$ python -q
>>> import numpy as np
>>> np.set_printoptions(precision=1, suppress=True, linewidth=200)
>>> K = np.loadtxt("test0.csv", delimiter=",")
>>> print(K)
[[-11.5   1.6   0.7   7.9   5.   23.2   1.9   3.1   6.9]
 [ 10.4  -0.4  12.1   1.6   4.9 -13.4  -1.    1.9  -2.4]
 [ -0.9   2.6   0.2  -1.6  -3.6 -19.3  -1.2   0.8  -1.1]
 [ 16.6   0.9  -5.    8.1   1.8   3.2  -1.4   0.3  -3.5]
 [ -5.6   1.4  15.6  -3.9  -1.2   9.    0.2   0.5   1. ]
 [ 12.9  -0.5  -8.3 -13.5   1.5 -18.7   0.5  -1.6   0.8]
 [ -8.4   1.  -10.6  -2.8   2.8   2.5   0.   -2.5   3.1]
 [-21.3  -1.8   1.   -4.4  -4.2   7.   -0.6  -1.1   1.1]
 [ -2.    1.    6.3   8.2  -3.7   2.8   1.1  -0.1  -1.7]
 [ -6.2  -1.2  28.9   8.5  -2.  -11.2   1.   -1.9  -3.7]
 [ 10.1   2.    5.8  -0.2  11.3 -11.3  -1.   -0.6   4.8]
 [  0.9  -0.3  11.8   3.5  -4.5 -12.4  -1.7  -5.2   0.5]
 [ -1.    1.   -5.5   1.3   5.9  21.2  -0.7  -1.7   0. ]
 [ -0.6  -0.9  -3.8  -3.5  -2.2 -11.9  -0.1   2.5  -2.7]
 [-21.3   1.8  -8.3   4.   11.1  13.7  -0.2   0.4   1. ]
 [ -9.7   0.8 -18.7   6.    4.4 -27.6   0.    2.7  -6.2]
 [ -4.9   1.4   8.1   8.7   1.9 -16.8   0.4   5.4   0.1]
 [ 21.8   0.2 -20.   -3.3   9.2  -5.3   0.3   0.3  -3.6]
 [ 13.1   1.3   7.3   2.5 -10.3 -15.3   1.    2.8  -1.4]
 [  4.4   1.7 -28.1  -7.1   5.2  21.8  -0.1  -0.1   0.3]
 [-18.1   0.8  -7.5  -1.4  -2.3 -30.4   0.6  -1.    4.6]
 [ -7.4  -0.7   9.8  -3.2   8.2  -8.4  -2.3  -1.    2.5]
 [ 25.6  -0.1 -28.5   1.1  -6.5  -3.1   1.3   0.2  -0.1]
 [  3.   -2.7  10.4   5.6  -6.8  21.4  -0.9  -1.5  -4.2]
 [  8.    1.5  25.1   2.   -1.6  -2.1  -0.7  -0.3  -2.6]
 [ 18.4  -0.5 -15.6   1.1  -2.1   6.8   0.4  -4.7  -5. ]
 [  2.    1.8   6.9  -7.8   3.8 -13.3   1.4  -1.6   4.1]
 [  0.6   1.4  -6.2  -6.9  -6.3  -3.7   0.6  -0.7   6.3]
 [  2.   -2.2   0.2   6.   -4.3  -4.7  -0.7  -0.2   3.5]
 [-10.2   2.6  -7.1   4.2  -3.8  -2.3   0.4   1.1  -1.3]
 [  6.    1.8   1.3   8.7   5.9   6.3  -0.5   1.4   0.6]
 [ -6.4  -2.3 -14.2  -8.1   0.8 -19.3   2.4  -0.8  -1.6]
 [ 14.5  -1.7  -1.2   5.3   7.5  20.    0.2   2.8   2. ]
 [ -5.8  -2.3 -18.7   2.8   0.8  -0.5   0.    5.6   9.4]
 [  9.7  -2.3  -1.6  -4.1 -10.3 -10.3  -0.4   1.3  -1.2]
 [ -5.7  -0.5 -12.6  -9.5   2.4  -7.6  -0.7  -0.4  -1.4]
 [-23.2  -0.5  -9.5   5.7  -0.8  14.4   0.1  -1.1  -4.6]
 [ -8.5   1.8  -5.3   0.9  -3.6  -6.6   0.8   1.1  -5.4]
 [-34.4  -1.6  -3.5   9.    6.2 -28.2   1.    1.1   2.1]
 [ -0.6   0.4  -4.7  -0.9  -2.  -33.6   0.1  -0.5  -0.5]
 [ 17.3   0.4  -5.    0.4  -2.2  15.1   0.5  -2.5   3.6]]
>>> cen = K - K.mean(axis=0)
>>> left, sigma, vt = np.linalg.svd(cen, full_matrices=False)
>>> print(np.abs(left[:, 0]).argmax())
38
>>> print(np.abs(vt[0]).argmax())
5
>>> print(np.round(cen.mean(axis=0), 1) + 0)
[0. 0. 0. 0. 0. 0. 0. 0. 0.]
>>> print(np.round(np.abs(vt[-1]), 1) + 0)
[0.  0.1 0.  0.  0.  0.  1.  0.1 0. ]
>>> gram = K.T @ K
>>> print(np.round(np.trace(gram), 1), np.round((K ** 2).sum(), 1))
26122.1 26122.1
>>> print((K @ K.T).shape)
(41, 41)
>>> print(np.linalg.svd(K, compute_uv=False) ** 2)
[10033.   6938.1  6094.2  1223.7  1117.3   444.2   152.9    87.4    31.3]
>>> E = np.loadtxt("m.csv", delimiter=",")
>>> print(E)
[[0. 4. 0. 0.]
 [4. 0. 4. 0.]
 [0. 4. 2. 4.]
 [0. 0. 4. 1.]]
>>> w, evecs = np.linalg.eigh(E)
>>> print(np.linalg.eigvalsh(E @ E))
[ 3.   9.1 33.1 55.8]
>>> print(np.round(evecs.T @ evecs, 1) + 0)
[[1. 0. 0. 0.]
 [0. 1. 0. 0.]
 [0. 0. 1. 0.]
 [0. 0. 0. 1.]]
>>> print(np.unique(w.round(6) + 0, return_counts=True)[1])
[1 1 1 1]
>>> print((w > 1e-8).sum(), (w < -1e-8).sum())
2 2
>>> print(np.abs(evecs[:, -1]).round(6).argmax())
2
>>> print(np.linalg.svd(E, compute_uv=False))
[7.5 5.8 3.  1.7]
>>> x = np.array([-3, 3, 0, 1])
>>> target = E @ x
>>> c, lr = np.zeros(4), 1 / np.linalg.norm(E, 2) ** 2
>>> for i in range(4):
...     c -= lr * E.T @ (E @ c - target)
...     if i % 1 == 0: print(i, round(np.linalg.norm(E @ c - target), 1))
... 
0 9.5
1 4.9
2 3.4
3 2.9
>>> print(c)
[-1.9  2.8 -0.7  1.6]
>>> print(round(np.linalg.cond(E), 1))
4.3
>>> O, Rm = np.linalg.qr(E)
>>> print(np.round(O.T @ O, 1) + 0)
[[1. 0. 0. 0.]
 [0. 1. 0. 0.]
 [0. 0. 1. 0.]
 [0. 0. 0. 1.]]
>>> print(round(np.trace(O @ O.T), 1))
4.0
>>> A2 = np.array([[2, 2, 0], [1, 1, 2]])
>>> W2 = np.kron(A2, E)
>>> print(W2)
[[0. 8. 0. 0. 0. 8. 0. 0. 0. 0. 0. 0.]
 [8. 0. 8. 0. 8. 0. 8. 0. 0. 0. 0. 0.]
 [0. 8. 4. 8. 0. 8. 4. 8. 0. 0. 0. 0.]
 [0. 0. 8. 2. 0. 0. 8. 2. 0. 0. 0. 0.]
 [0. 4. 0. 0. 0. 4. 0. 0. 0. 8. 0. 0.]
 [4. 0. 4. 0. 4. 0. 4. 0. 8. 0. 8. 0.]
 [0. 4. 2. 4. 0. 4. 2. 4. 0. 8. 4. 8.]
 [0. 0. 4. 1. 0. 0. 4. 1. 0. 0. 8. 2.]]
>>> data, _ = np.linalg.qr(np.array([[-1.4, -1.1, -0.6, 0.3],
...     [1.8, 1.3, 0.6, -1.0],
...     [3.2, 0.7, 1.2, -1.3],
...     [-1.7, 1.0, 2.1, 0.8]]))
>>> print(data.round(1) + 0)
[[-0.3  0.4 -0.3 -0.8]
 [ 0.4 -0.5  0.5 -0.6]
 [ 0.7  0.  -0.7  0. ]
 [-0.4 -0.8 -0.5  0. ]]
>>> x = np.array([0, 0, 0, 2])
>>> target = data @ x
>>> print(target.round(1) + 0)
[-1.6 -1.2  0.  -0.1]
>>> print(np.linalg.solve(data, target))
[ 0. -0.  0.  2.]
>>> print(np.round(np.linalg.solve(data.T, data[1]), 1) + 0)
[0. 1. 0. 0.]
>>> print(np.round(np.linalg.solve(data, target + data[:, 2]), 1) + 0)
[0. 0. 1. 2.]
>>> print(np.round(np.linalg.solve(data, 3 * target), 1) + 0)
[0. 0. 0. 6.]
